$ python3 -q
>>> import numpy as np
>>> np.set_printoptions(suppress=True, linewidth=200)
>>> rnd = lambda a: np.round(a, 4) + 0
>>> B = np.array([[2, 2, 2, 3, 0, 3, 0, 2, 2, 3],
...     [0, 1, 1, 0, 0, 0, 1, 0, 0, 1],
...     [2, 3, 1, 2, 2, 2, 0, 1, 2, 1],
...     [2, 0, 3, 2, 2, 0, 2, 2, 1, 2],
...     [3, 0, 0, 0, 1, 2, 1, 1, 0, 0],
...     [1, 2, 0, 1, 2, 3, 3, 0, 2, 1],
...     [1, 3, 0, 2, 3, 1, 2, 2, 3, 2],
...     [3, 0, 3, 1, 2, 2, 0, 0, 1, 0],
...     [2, 0, 0, 1, 1, 3, 0, 0, 0, 3],
...     [3, 3, 3, 2, 0, 2, 3, 2, 2, 3]])
>>> J = B.T @ B
>>> J
array([[45, 24, 30, 28, 24, 38, 21, 21, 24, 30],
       [24, 36, 17, 26, 19, 27, 22, 19, 29, 27],
       [30, 17, 33, 23, 14, 20, 16, 17, 18, 23],
       [28, 26, 23, 28, 19, 27, 17, 20, 25, 29],
       [24, 19, 14, 19, 27, 22, 17, 13, 21, 17],
       [38, 27, 20, 27, 22, 44, 19, 16, 25, 31],
       [21, 22, 16, 17, 17, 19, 28, 15, 20, 21],
       [21, 19, 17, 20, 13, 16, 15, 18, 18, 21],
       [24, 29, 18, 25, 21, 25, 20, 18, 27, 24],
       [30, 27, 23, 29, 17, 31, 21, 21, 24, 38]])
>>> # symmetric, so the eigenvalues are real
>>> u, v = J[2], J[6]
>>> u @ u
np.int64(4801)
>>> p = (u @ v) / (u @ u) * u
>>> rnd((v - p) @ u)
np.float64(0.0)
>>> rnd(p)
array([25.5384, 14.4718, 28.0923, 19.5795, 11.9179, 17.0256, 13.6205, 14.4718, 15.3231, 19.5795])
>>> np.outer(u, v)
array([[630, 660, 480, 510, 510, 570, 840, 450, 600, 630],
       [357, 374, 272, 289, 289, 323, 476, 255, 340, 357],
       [693, 726, 528, 561, 561, 627, 924, 495, 660, 693],
       [483, 506, 368, 391, 391, 437, 644, 345, 460, 483],
       [294, 308, 224, 238, 238, 266, 392, 210, 280, 294],
       [420, 440, 320, 340, 340, 380, 560, 300, 400, 420],
       [336, 352, 256, 272, 272, 304, 448, 240, 320, 336],
       [357, 374, 272, 289, 289, 323, 476, 255, 340, 357],
       [378, 396, 288, 306, 306, 342, 504, 270, 360, 378],
       [483, 506, 368, 391, 391, 437, 644, 345, 460, 483]])
>>> ev, evecs = np.linalg.eigh(J)
>>> rnd(evecs @ np.diag(ev) @ evecs.T)
array([[45., 24., 30., 28., 24., 38., 21., 21., 24., 30.],
       [24., 36., 17., 26., 19., 27., 22., 19., 29., 27.],
       [30., 17., 33., 23., 14., 20., 16., 17., 18., 23.],
       [28., 26., 23., 28., 19., 27., 17., 20., 25., 29.],
       [24., 19., 14., 19., 27., 22., 17., 13., 21., 17.],
       [38., 27., 20., 27., 22., 44., 19., 16., 25., 31.],
       [21., 22., 16., 17., 17., 19., 28., 15., 20., 21.],
       [21., 19., 17., 20., 13., 16., 15., 18., 18., 21.],
       [24., 29., 18., 25., 21., 25., 20., 18., 27., 24.],
       [30., 27., 23., 29., 17., 31., 21., 21., 24., 38.]])
>>> rnd(np.linalg.eigvalsh(J + -3 * np.eye(10)))
array([ -2.9053,  -2.7506,  -1.1061,   1.4912,   4.5769,   8.1061,  13.1888,  17.2147,  22.7108, 233.4734])
>>> (ev > 1e-8).sum(), (ev < -1e-8).sum()
(np.int64(10), np.int64(0))
>>> np.unique(ev.round(6) + 0, return_counts=True)[1]
array([1, 1, 1, 1, 1, 1, 1, 1, 1, 1])
>>> rnd(np.linalg.eigvalsh(J @ J))
array([    0.009 ,     0.0622,     3.587 ,    20.1712,    57.4092,   123.3456,   262.0764,   408.6353,   661.0454, 55919.6586])
>>> J - J[0]
array([[  0,   0,   0,   0,   0,   0,   0,   0,   0,   0],
       [-21,  12, -13,  -2,  -5, -11,   1,  -2,   5,  -3],
       [-15,  -7,   3,  -5, -10, -18,  -5,  -4,  -6,  -7],
       [-17,   2,  -7,   0,  -5, -11,  -4,  -1,   1,  -1],
       [-21,  -5, -16,  -9,   3, -16,  -4,  -8,  -3, -13],
       [ -7,   3, -10,  -1,  -2,   6,  -2,  -5,   1,   1],
       [-24,  -2, -14, -11,  -7, -19,   7,  -6,  -4,  -9],
       [-24,  -5, -13,  -8, -11, -22,  -6,  -3,  -6,  -9],
       [-21,   5, -12,  -3,  -3, -13,  -1,  -3,   3,  -6],
       [-15,   3,  -7,   1,  -7,  -7,   0,   0,   0,   8]])
>>> np.abs(J).max()
np.int64(45)
>>> np.linalg.matrix_rank(J)
np.int64(10)
>>> np.diff(J, axis=0)
array([[-21,  12, -13,  -2,  -5, -11,   1,  -2,   5,  -3],
       [  6, -19,  16,  -3,  -5,  -7,  -6,  -2, -11,  -4],
       [ -2,   9, -10,   5,   5,   7,   1,   3,   7,   6],
       [ -4,  -7,  -9,  -9,   8,  -5,   0,  -7,  -4, -12],
       [ 14,   8,   6,   8,  -5,  22,   2,   3,   4,  14],
       [-17,  -5,  -4, -10,  -5, -25,   9,  -1,  -5, -10],
       [  0,  -3,   1,   3,  -4,  -3, -13,   3,  -2,   0],
       [  3,  10,   1,   5,   8,   9,   5,   0,   9,   3],
       [  6,  -2,   5,   4,  -4,   6,   1,   3,  -3,  14]])
>>> J.sum(axis=1)
array([285, 246, 211, 242, 193, 269, 196, 178, 231, 261])
>>> rnd(np.linalg.svd(J, compute_uv=False))
array([236.4734,  25.7108,  20.2147,  16.1888,  11.1061,   7.5769,   4.4912,   1.8939,   0.2494,   0.0947])
>>> rnd(np.linalg.norm(J))
np.float64(239.6998)
>>> J.shape
(10, 10)
>>> J.mean(axis=0)
array([28.5, 24.6, 21.1, 24.2, 19.3, 26.9, 19.6, 17.8, 23.1, 26.1])
>>> arr = np.load("dump.npy")
>>> rnd(arr)
array([[-0.2785, -0.119 ,  0.2732, -0.1571, -0.1157,  0.5462, -0.0647,  0.5743],
       [ 0.4178, -0.2772,  0.3876, -0.1693, -0.2517,  0.017 , -0.2109, -0.1222],
       [-0.0928, -0.3308, -0.3981,  0.4096,  0.1813,  0.1619, -0.6272, -0.1648],
       [ 0.0928,  0.4448, -0.3698, -0.0833, -0.3253, -0.1555,  0.0998, -0.0673],
       [ 0.0928,  0.3688,  0.3679,  0.1684, -0.034 ,  0.5212, -0.0478, -0.5975],
       [-0.2321,  0.1793, -0.1172,  0.32  , -0.7429,  0.0811, -0.1419,  0.1264],
       [ 0.3714,  0.222 ,  0.1768,  0.1498,  0.0915, -0.185 , -0.1539,  0.2658],
       [-0.1857, -0.4338,  0.0873,  0.3997, -0.1141, -0.0242,  0.6263, -0.2006],
       [ 0.325 ,  0.2275, -0.2869,  0.3014,  0.3098,  0.452 ,  0.3096,  0.2723],
       [ 0.4642, -0.3587, -0.4107, -0.3402, -0.2967,  0.3094,  0.1161, -0.0834],
       [ 0.4178, -0.1253,  0.2025,  0.5024, -0.1614, -0.1948, -0.0165,  0.242 ]])
>>> # orthonormal columns
>>> rnd(arr[0] @ arr[6])
np.float64(-0.0541)
>>> rnd(np.linalg.norm(arr, "nuc"))
np.float64(8.0)
>>> hat = arr @ np.linalg.solve(arr.T @ arr, arr.T)
>>> rnd(hat @ arr[:, 7])
array([ 0.5743, -0.1222, -0.1648, -0.0673, -0.5975,  0.1264,  0.2658, -0.2006,  0.2723, -0.0834,  0.242 ])
>>> np.trace(hat)
np.float64(8.0)
>>> rnd(np.linalg.eigvalsh(hat))
array([0., 0., 0., 1., 1., 1., 1., 1., 1., 1., 1.])
>>> cov = arr.T @ arr
>>> np.linalg.matrix_rank(cov)
np.int64(8)
>>> rnd(np.linalg.eigvalsh(cov)[::-1])
array([1., 1., 1., 1., 1., 1., 1., 1.])
>>> rnd(np.diag(cov))
array([1., 1., 1., 1., 1., 1., 1., 1.])
>>> rnd(cov)
array([[1., 0., 0., 0., 0., 0., 0., 0.],
       [0., 1., 0., 0., 0., 0., 0., 0.],
       [0., 0., 1., 0., 0., 0., 0., 0.],
       [0., 0., 0., 1., 0., 0., 0., 0.],
       [0., 0., 0., 0., 1., 0., 0., 0.],
       [0., 0., 0., 0., 0., 1., 0., 0.],
       [0., 0., 0., 0., 0., 0., 1., 0.],
       [0., 0., 0., 0., 0., 0., 0., 1.]])
>>> np.allclose(cov, cov.T)
True
>>> q, Rm = np.linalg.qr(arr)
>>> rnd(q.T @ q)
array([[1., 0., 0., 0., 0., 0., 0., 0.],
       [0., 1., 0., 0., 0., 0., 0., 0.],
       [0., 0., 1., 0., 0., 0., 0., 0.],
       [0., 0., 0., 1., 0., 0., 0., 0.],
       [0., 0., 0., 0., 1., 0., 0., 0.],
       [0., 0., 0., 0., 0., 1., 0., 0.],
       [0., 0., 0., 0., 0., 0., 1., 0.],
       [0., 0., 0., 0., 0., 0., 0., 1.]])
>>> q.shape, Rm.shape
((11, 8), (8, 8))
>>> rnd(q)
array([[-0.2785, -0.119 ,  0.2732, -0.1571, -0.1157,  0.5462, -0.0647,  0.5743],
       [ 0.4178, -0.2772,  0.3876, -0.1693, -0.2517,  0.017 , -0.2109, -0.1222],
       [-0.0928, -0.3308, -0.3981,  0.4096,  0.1813,  0.1619, -0.6272, -0.1648],
       [ 0.0928,  0.4448, -0.3698, -0.0833, -0.3253, -0.1555,  0.0998, -0.0673],
       [ 0.0928,  0.3688,  0.3679,  0.1684, -0.034 ,  0.5212, -0.0478, -0.5975],
       [-0.2321,  0.1793, -0.1172,  0.32  , -0.7429,  0.0811, -0.1419,  0.1264],
       [ 0.3714,  0.222 ,  0.1768,  0.1498,  0.0915, -0.185 , -0.1539,  0.2658],
       [-0.1857, -0.4338,  0.0873,  0.3997, -0.1141, -0.0242,  0.6263, -0.2006],
       [ 0.325 ,  0.2275, -0.2869,  0.3014,  0.3098,  0.452 ,  0.3096,  0.2723],
       [ 0.4642, -0.3587, -0.4107, -0.3402, -0.2967,  0.3094,  0.1161, -0.0834],
       [ 0.4178, -0.1253,  0.2025,  0.5024, -0.1614, -0.1948, -0.0165,  0.242 ]])
>>> rnd(np.abs(np.diag(Rm)))
array([1., 1., 1., 1., 1., 1., 1., 1.])
>>> rnd(np.trace(q @ q.T))
np.float64(8.0)
